% python3 -q
>>> import numpy as np
>>> np.set_printoptions(precision=1, suppress=True, linewidth=140, sign=" ")
>>> W0 = np.loadtxt("arr.csv", delimiter=",")
>>> print(W0.round(1) + 0)
[[-0.4  0.2 -0.2 -0.6 -0.3  0.2 -0.5]
 [-0.5 -0.6  0.3  0.2 -0.3  0.5  0.1]
 [ 0.5 -0.5 -0.4  0.   0.2  0.3 -0.4]
 [-0.2 -0.4  0.4 -0.3  0.5 -0.5 -0.3]
 [ 0.5 -0.1  0.6 -0.3 -0.5  0.   0. ]
 [ 0.  -0.4 -0.5 -0.2 -0.4 -0.5  0.3]
 [ 0.   0.   0.  -0.6  0.3  0.4  0.6]]
>>> # keeps lengths
>>> np.sort(np.abs(np.linalg.eigvals(W0)))
array([ 1.,  1.,  1.,  1.,  1.,  1.,  1.])
>>> np.round(np.linalg.matrix_power(W0, 2), 1) + 0
array([[-0.1,  0.1, -0.2,  0.8, -0.4,  0. ,  0.2],
       [ 0.4, -0.2, -0.5,  0.1,  0.4, -0.6,  0.3],
       [-0.1,  0.5, -0.1, -0.3, -0.5, -0.6, -0.2],
       [ 0.8,  0.3,  0.2,  0.2,  0. ,  0.2, -0.3],
       [ 0. ,  0.1, -0.8, -0.1,  0.1,  0.4, -0.4],
       [-0.2,  0.8,  0. ,  0. ,  0.5,  0.1,  0.3],
       [ 0.3,  0.1, -0.2, -0.4, -0.4,  0.3,  0.7]])
>>> round(float(np.trace(W0)), 1)
-2.0
>>> print(np.round((W0 + W0.T) / 2, 1) + 0)
[[-0.4 -0.1  0.1 -0.4  0.1  0.1 -0.2]
 [-0.1 -0.6 -0.1 -0.1 -0.2  0.   0. ]
 [ 0.1 -0.1 -0.4  0.2  0.4 -0.1 -0.2]
 [-0.4 -0.1  0.2 -0.3  0.1 -0.3 -0.4]
 [ 0.1 -0.2  0.4  0.1 -0.5 -0.2  0.2]
 [ 0.1  0.  -0.1 -0.3 -0.2 -0.5  0.4]
 [-0.2  0.  -0.2 -0.4  0.2  0.4  0.6]]
>>> np.round(np.linalg.pinv(W0), 1) + 0
array([[-0.4, -0.5,  0.5, -0.2,  0.5,  0. ,  0. ],
       [ 0.2, -0.6, -0.5, -0.4, -0.1, -0.4,  0. ],
       [-0.2,  0.3, -0.4,  0.4,  0.6, -0.5,  0. ],
       [-0.6,  0.2,  0. , -0.3, -0.3, -0.2, -0.6],
       [-0.3, -0.3,  0.2,  0.5, -0.5, -0.4,  0.3],
       [ 0.2,  0.5,  0.3, -0.5,  0. , -0.5,  0.4],
       [-0.5,  0.1, -0.4, -0.3,  0. ,  0.3,  0.6]])
>>> print(round(float(W0[:, 4] @ W0[:, 5]), 1))
0.0
>>> np.round(W0 @ W0.T, 1) + 0
array([[ 1.,  0.,  0.,  0.,  0.,  0.,  0.],
       [ 0.,  1.,  0.,  0.,  0.,  0.,  0.],
       [ 0.,  0.,  1.,  0.,  0.,  0.,  0.],
       [ 0.,  0.,  0.,  1.,  0.,  0.,  0.],
       [ 0.,  0.,  0.,  0.,  1.,  0.,  0.],
       [ 0.,  0.,  0.,  0.,  0.,  1.,  0.],
       [ 0.,  0.,  0.,  0.,  0.,  0.,  1.]])
>>> vec = np.array([5, 4, -2, 3, 0, -1, 4])
>>> a = np.maximum(W0 @ vec, 0)
>>> print(a.round(1) + 0)
[ 0.   0.   0.   0.   0.   0.3  0.7]
>>> np.flatnonzero(a > 1e-9)
array([ 4,  5,  6])
>>> np.maximum(W0 @ (3 * vec), 0)
array([ 0. ,  0. ,  0. ,  0. ,  0.1,  1. ,  2.1])
>>> np.round(np.maximum(W0 @ vec, 0) - np.maximum(-W0 @ vec, 0), 1) + 0
array([-4.5, -5. , -0.7, -5. ,  0. ,  0.3,  0.7])
>>> u = np.array([1, 2, 2, -2, 0, 0, -2])
>>> A2 = W0 + np.outer(u, np.eye(7)[3])
>>> np.linalg.matrix_rank(A2 - W0)
np.int64(1)
>>> mat = np.loadtxt("x.csv", delimiter=",")
>>> mat
array([[  0.,  13., -13.,   9.,  -8., -13., -18.,   4.],
       [-13.,   0.,   1.,   5.,  17.,   1.,  11., -18.],
       [ 13.,  -1.,   0.,  -3.,   9.,  -5.,  -7.,  15.],
       [ -9.,  -5.,   3.,   0.,  -6., -12.,  -2.,  -9.],
       [  8., -17.,  -9.,   6.,   0.,  -1.,  -7.,   0.],
       [ 13.,  -1.,   5.,  12.,   1.,   0.,   3., -11.],
       [ 18., -11.,   7.,   2.,   7.,  -3.,   0.,   2.],
       [ -4.,  18., -15.,   9.,   0.,  11.,  -2.,   0.]])
>>> # skew-symmetric
>>> w1 = np.array([[1, 5, 5, -4],
...     [-6, 5, -7, -9],
...     [8, -7, 3, -9],
...     [-4, -1, -5, -9],
...     [-5, -2, -5, 9],
...     [9, -1, -6, 2],
...     [-6, -3, 5, 1],
...     [-7, -6, 0, -2]])
>>> coef = np.array([-4, 0, 3, 5])
>>> hid = np.maximum(mat @ w1 + coef, 0)
>>> (hid > 0).mean(axis=0)
array([ 0.5,  0.5,  0.6,  0.5])
>>> np.linalg.matrix_rank(hid)
np.int64(4)
>>> C = np.array([[1, 0], [0, 3], [-1, 0], [-2, 1]])
>>> print(hid @ C)
[[   0.  618.]
 [-410.  205.]
 [ -86.   23.]
 [ -56.    0.]
 [-321.  246.]
 [  21.  204.]
 [-120.    4.]
 [   0.  483.]]
>>> w1 @ C
array([[  4,  11],
       [ 19,   6],
       [ 23, -30],
       [ 19, -12],
       [-18,   3],
       [ 11,  -1],
       [-13,  -8],
       [ -3, -20]])
>>> np.linalg.cond(mat) > 100
np.True_
>>> round(float(np.linalg.norm(mat, 2) / np.linalg.norm(mat)), 1)
0.6
>>> round(np.log10(np.linalg.cond(mat)))
2
>>> A2 = np.array([[1.2, 0.4, -1.0],
...     [1.0, -0.4, 1.1],
...     [-1.0, -1.2, -0.1],
...     [0.7, 1.3, -3.0],
...     [-0.5, 0.0, 1.9],
...     [-0.5, -0.3, -1.3],
...     [0.2, -0.7, -0.4],
...     [-0.5, -1.4, -2.2],
...     [0.7, -0.5, -0.7],
...     [-0.6, 1.9, 0.9],
...     [-0.2, 0.9, -1.5],
...     [0.9, 1.7, 0.7]])
>>> C = np.array([[-1.3, -1.0, -0.1, 1.3, 1.0, -0.4, -0.4, -0.8],
...     [1.0, -1.2, -0.2, -0.6, 0.0, 0.4, 2.6, 1.4],
...     [1.0, -1.4, -0.5, -0.3, -0.2, 1.2, -0.5, -0.4]])
>>> data = A2 @ C
>>> data.round(1) + 0
array([[-2.2, -0.3,  0.3,  1.6,  1.4, -1.5,  1.1,  0. ],
       [-0.6, -2.1, -0.6,  1.2,  0.8,  0.8, -2. , -1.8],
       [ 0. ,  2.6,  0.4, -0.6, -1. , -0.2, -2.7, -0.8],
       [-2.6,  1.9,  1.2,  1. ,  1.3, -3.4,  4.6,  2.5],
       [ 2.6, -2.2, -0.9, -1.2, -0.9,  2.5, -0.8, -0.4],
       [-1. ,  2.7,  0.8, -0.1, -0.2, -1.5,  0.1,  0.5],
       [-1.4,  1.2,  0.3,  0.8,  0.3, -0.8, -1.7, -1. ],
       [-3. ,  5.3,  1.4,  0.8, -0.1, -3. , -2.3, -0.7],
       [-2.1,  0.9,  0.4,  1.4,  0.8, -1.3, -1.2, -1. ],
       [ 3.6, -2.9, -0.8, -2.2, -0.8,  2.1,  4.7,  2.8],
       [-0.3,  1.2,  0.6, -0.4,  0.1, -1.4,  3.2,  2. ],
       [ 1.2, -3.9, -0.8, -0.1,  0.8,  1.2,  3.7,  1.4]])
>>> vec = np.array([5, 0, 0, -5, 4, 5, 1, -1])
>>> print(np.linalg.svd(mat, compute_uv=False))
[ 40.   40.   26.3  26.3  17.2  17.2   0.3   0.3]
>>> O = np.linalg.solve(np.eye(8) - mat, np.eye(8) + mat)
>>> np.round(O @ O.T, 1) + 0
array([[ 1.,  0.,  0.,  0.,  0.,  0.,  0.,  0.],
       [ 0.,  1.,  0.,  0.,  0.,  0.,  0.,  0.],
       [ 0.,  0.,  1.,  0.,  0.,  0.,  0.,  0.],
       [ 0.,  0.,  0.,  1.,  0.,  0.,  0.,  0.],
       [ 0.,  0.,  0.,  0.,  1.,  0.,  0.,  0.],
       [ 0.,  0.,  0.,  0.,  0.,  1.,  0.,  0.],
       [ 0.,  0.,  0.,  0.,  0.,  0.,  1.,  0.],
       [ 0.,  0.,  0.,  0.,  0.,  0.,  0.,  1.]])
